% ipython --no-banner

In [1]: import numpy as np

In [2]: import numpy.linalg as la

In [3]: np.set_printoptions(suppress=True, linewidth=140)

In [4]: tidy = lambda a: np.round(a, 4) + 0

In [5]: O, _ = la.qr(np.array([[1.0, -1.1, 0.4, 1.0, -1.4, -2.3],
   ...:     [-0.6, 1.0, -1.4, 1.9, -0.3, -0.2],
   ...:     [0.3, -1.4, 0.2, 1.7, -0.9, -1.3],
   ...:     [-1.0, -0.4, -1.4, -1.1, -0.7, -0.9],
   ...:     [-0.2, -0.7, -1.5, -0.9, 0.1, -0.5],
   ...:     [-0.6, 0.9, 0.6, 0.8, 1.0, -0.3]]))

In [6]: V, _ = la.qr(np.array([[0.0, -0.3, 2.0, -2.4, 1.7],
   ...:     [-1.5, -1.2, 1.7, 0.6, 1.4],
   ...:     [-0.5, 0.2, 1.4, -0.2, -0.8],
   ...:     [-0.3, -0.5, -0.2, 0.0, -1.0],
   ...:     [0.8, 0.0, 0.7, -1.7, 1.2]]))

In [7]: sv = 20 * 0.2 ** np.arange(5)

In [8]: feats = O[:, :5] * sv @ V[:5]

In [9]: print(tidy(feats))
[[ 0.548   3.6935  7.9736  6.9621  3.8581]
 [-1.0396 -2.3297 -4.3756 -4.5038 -2.4597]
 [ 2.0327  0.3977  2.1509  2.8264  1.1191]
 [ 1.8968 -4.9439 -8.0773 -5.8624 -4.227 ]
 [ 1.3014 -1.6711 -1.4507 -0.7292 -1.2219]
 [-0.6257 -1.8785 -4.9195 -4.3813 -2.0475]]

In [10]: O, R = la.qr(feats)

In [11]: print(tidy(np.trace(O @ O.T)))
5.0

In [12]: print(tidy(abs(R[0, 0])), tidy(la.norm(feats[:, 0])))
3.346 3.346

In [13]: O, V = la.qr(feats[:, :4])[0], la.qr(feats[:, 4:])[0]

In [14]: sv = la.svd(O.T @ V, compute_uv=False)

In [15]: print((sv > 0.9).sum())
1

In [16]: print(tidy(sv))
[0.9999]

In [17]: B = np.c_[feats[:, :1] @ np.array([[3]]), np.array([2, 1, 0, 0, 0, 1])]

In [18]: print(tidy(B))
[[ 1.6441  2.    ]
 [-3.1189  1.    ]
 [ 6.0982  0.    ]
 [ 5.6903  0.    ]
 [ 3.9042  0.    ]
 [-1.8771  1.    ]]

In [19]: print(tidy(la.norm(la.qr(feats)[0].T @ B, axis=0) ** 2 / ((B ** 2).sum(axis=0) + 1e-12)))
[1.     0.4598]

In [20]: P = feats @ la.solve(feats.T @ feats, feats.T)

In [21]: print(tidy(P @ feats[:, 1]))
[ 3.6935 -2.3297  0.3977 -4.9439 -1.6711 -1.8785]

In [22]: print(tidy(la.eigvalsh(P)))
[0. 1. 1. 1. 1. 1.]

In [23]: print(np.allclose(P @ P, P))
True
